$ ipython --no-banner

In [1]: import numpy as np

In [2]: np.set_printoptions(precision=2, suppress=True, linewidth=140, legacy="1.25")

In [3]: rd = lambda a: np.round(a, 2) + 0

In [4]: F = np.array([[-2, -1, 0, -1, 7, 1, 7],
   ...:     [-1, 0, 1, 0, 8, 2, 8],
   ...:     [1, 2, 3, 2, 10, 4, 10],
   ...:     [-4, -3, -2, -3, 5, -1, 5],
   ...:     [-1, 0, 1, 0, 8, 2, 8]])

In [5]: F
Out[5]: 
array([[-2, -1,  0, -1,  7,  1,  7],
       [-1,  0,  1,  0,  8,  2,  8],
       [ 1,  2,  3,  2, 10,  4, 10],
       [-4, -3, -2, -3,  5, -1,  5],
       [-1,  0,  1,  0,  8,  2,  8]])

In [6]: Y = F / np.sqrt((F ** 2).mean(axis=1, keepdims=True))

In [7]: rd(F - F.mean(axis=1, keepdims=True))
Out[7]: 
array([[-3.57, -2.57, -1.57, -2.57,  5.43, -0.57,  5.43],
       [-3.57, -2.57, -1.57, -2.57,  5.43, -0.57,  5.43],
       [-3.57, -2.57, -1.57, -2.57,  5.43, -0.57,  5.43],
       [-3.57, -2.57, -1.57, -2.57,  5.43, -0.57,  5.43],
       [-3.57, -2.57, -1.57, -2.57,  5.43, -0.57,  5.43]])

In [8]: np.linalg.matrix_rank(Y) == np.linalg.matrix_rank(F)
Out[8]: True

In [9]: rd(Y[2])
Out[9]: array([0.17, 0.35, 0.52, 0.35, 1.73, 0.69, 1.73])

In [10]: rd(np.linalg.norm(F, 2) / np.linalg.norm(F))
Out[10]: 0.95

In [11]: np.linalg.matrix_rank(F, rtol=0.1)
Out[11]: 2

In [12]: left, sig, VT = np.linalg.svd(F)

In [13]: np.argmax(sig[:-1] / (sig[1:] + 1e-6)) + 1
Out[13]: 2

In [14]: Y = left[:, :2] @ np.diag(sig[:2]) @ VT[:2]

In [15]: np.linalg.matrix_rank(F, rtol=0.05)
Out[15]: 2

In [16]: rd(np.abs(F - Y).max())
Out[16]: 0.0

In [17]: np.linalg.matrix_rank(Y)
Out[17]: 2

In [18]: x0 = np.array([4, -5, -3, -5, 1, 0, -4])

In [19]: h1 = np.maximum(F @ x0, 0)

In [20]: h1
Out[20]: array([0, 0, 0, 5, 0])

In [21]: F.T @ h1
Out[21]: array([-20, -15, -10, -15,  25,  -5,  25])

In [22]: np.maximum(F @ x0, 0) - np.maximum(-F @ x0, 0)
Out[22]: array([-19, -31, -55,   5, -31])

In [23]: left, sig, VT = np.linalg.svd(F)

In [24]: V = VT[:(sig > 1e-8).sum()]

In [25]: rng = np.random.default_rng(89)

In [26]: x0 = F[4] + -1 * F[0] + rng.integers(2) * np.eye(7)[0]

In [27]: x0
Out[27]: array([2., 1., 1., 1., 1., 1., 1.])

In [28]: np.allclose(V.T @ V @ x0, x0)
Out[28]: False

In [29]: m1 = np.load("a.npy")

In [30]: m1
Out[30]: 
array([[30,  0,  5,  8],
       [ 0, 25, 12, -5],
       [ 5, 12, 23,  8],
       [ 8, -5,  8, 32]])

In [31]: f = np.array([1, 3, 1])

In [32]: np.cross(m1[1, :3], m1[0, :3])
Out[32]: array([ 125,  360, -750])

In [33]: np.array([np.convolve(row, f, "same") for row in m1])
Out[33]: 
array([[ 90,  35,  23,  29],
       [ 25,  87,  56,  -3],
       [ 27,  64,  89,  47],
       [ 19,   1,  51, 104]])

In [34]: np.convolve(m1[1], f)
Out[34]: array([ 0, 25, 87, 56, -3, -5])

In [35]: Y = m1 / np.linalg.norm(m1, axis=1, keepdims=True)

In [36]: gram = Y @ Y.T

In [37]: rd(gram[1])
Out[37]: array([ 0.02,  1.  ,  0.69, -0.2 ])

In [38]: (gram - 2 * np.eye(4)).round(6).argmax(axis=1)
Out[38]: array([3, 2, 1, 0])

In [39]: P = np.triu(np.array([[9, 7, 6, 3], [1, 2, 5, 2], [2, 2, 4, 7], [2, 0, 4, 9]]), 1) + np.eye(4)

In [40]: Y = P @ m1 @ np.linalg.inv(P)

In [41]: np.trace(Y), np.trace(m1)
Out[41]: (110.0, 110)

In [42]: P @ m1 - m1 @ P
Out[42]: 
array([[ 54.,  22.,  66., -16.],
       [ 41.,  50.,   6., -30.],
       [ 56., -70., -34.,  24.],
       [  0., -56., -23., -70.]])

In [43]: np.linalg.matrix_rank(Y)
Out[43]: 4

In [44]: x0 = np.ones(4)

In [45]: for _ in range(4):
    ...:     x0 = m1 @ x0
    ...:     x0 /= np.linalg.norm(x0)
    ...:     print(round(x0 @ m1 @ x0, 2))
    ...: 
42.64
42.96
43.16
43.29

In [46]: rd(x0)
Out[46]: array([0.54, 0.25, 0.54, 0.59])

In [47]: rd(np.linalg.eigvalsh(m1)[-1])
Out[47]: 43.53

In [48]: f = np.array([3, -2, 0, 1])

In [49]: feats = -1 * np.eye(4) + np.outer(f, f)

In [50]: feats
Out[50]: 
array([[ 8., -6.,  0.,  3.],
       [-6.,  3.,  0., -2.],
       [ 0.,  0., -1.,  0.],
       [ 3., -2.,  0.,  0.]])

In [51]: # 2 groups of indices that never mix

In [52]: Y = feats / np.sqrt((feats ** 2).mean(axis=1, keepdims=True))

In [53]: np.linalg.matrix_rank(Y) == np.linalg.matrix_rank(feats)
Out[53]: True

In [54]: feats - feats.mean(axis=1, keepdims=True)
Out[54]: 
array([[ 6.75, -7.25, -1.25,  1.75],
       [-4.75,  4.25,  1.25, -0.75],
       [ 0.25,  0.25, -0.75,  0.25],
       [ 2.75, -2.25, -0.25, -0.25]])

In [55]: idx = rng.permutation(4)

In [56]: idx
Out[56]: array([3, 0, 2, 1])

In [57]: Y = feats[idx][:, idx]

In [58]: np.allclose(Y, feats)
Out[58]: False

In [59]: rd(np.linalg.det(Y)), rd(np.linalg.det(feats[idx]))
Out[59]: (-13.0, -13.0)

In [60]: np.diag(Y)
Out[60]: array([ 0.,  8., -1.,  3.])

In [61]: f = np.array([9, 7, 3, 3])

In [62]: Y = feats + np.outer(f, np.eye(4)[1])

In [63]: np.linalg.matrix_rank(Y - feats)
Out[63]: 1

In [64]: M = np.load("layer3.npy")

In [65]: M
Out[65]: 
array([[ 0.82, -1.27,  1.88, -0.63, -1.73],
       [ 0.59, -0.18,  1.69, -1.12, -1.49],
       [ 1.71, -1.93,  5.59, -3.58, -5.99],
       [ 0.95, -0.62,  0.24, -0.3 ,  0.14],
       [-0.15,  0.47, -2.16,  1.2 ,  2.45],
       [ 0.74, -1.07,  2.94, -1.91, -2.39],
       [-1.37,  1.13, -4.6 ,  3.19,  4.02],
       [ 0.12, -0.61,  0.6 , -0.86, -1.07],
       [ 0.45, -0.95,  1.54, -0.75, -1.62],
       [ 0.87,  0.13,  1.9 , -0.57, -1.06],
       [-0.06, -0.4 , -0.4 , -0.4 ,  0.25],
       [ 1.66, -0.8 ,  3.48, -2.55, -2.98],
       [-1.24,  1.66, -4.6 ,  3.32,  4.81],
       [-0.95,  0.27, -2.6 ,  0.82,  1.94],
       [-1.14,  0.67, -3.93,  2.81,  4.17],
       [-1.97,  1.48, -4.12,  2.08,  4.09],
       [ 0.23, -0.61,  0.29, -0.31,  0.2 ],
       [ 0.51, -0.4 ,  1.5 , -0.89, -0.99]])

In [66]: Ac = (M - M.mean(axis=0)) / M.std(axis=0)

In [67]: rd(Ac.std(axis=0))
Out[67]: array([1., 1., 1., 1., 1.])

In [68]: np.argwhere(np.abs(Ac) > 2)
Out[68]: 
array([[ 2,  4],
       [15,  0]])

In [69]: c = np.linalg.lstsq(np.delete(Ac, 3, axis=1), Ac[:, 3])[0]

In [70]: rd(c)
Out[70]: array([ 0.07,  0.03, -0.49,  0.54])

In [71]: np.abs(c).argmax()
Out[71]: 3

In [72]: rd(1 - np.var(Ac[:, 3] - np.delete(Ac, 3, axis=1) @ c))
Out[72]: 0.96
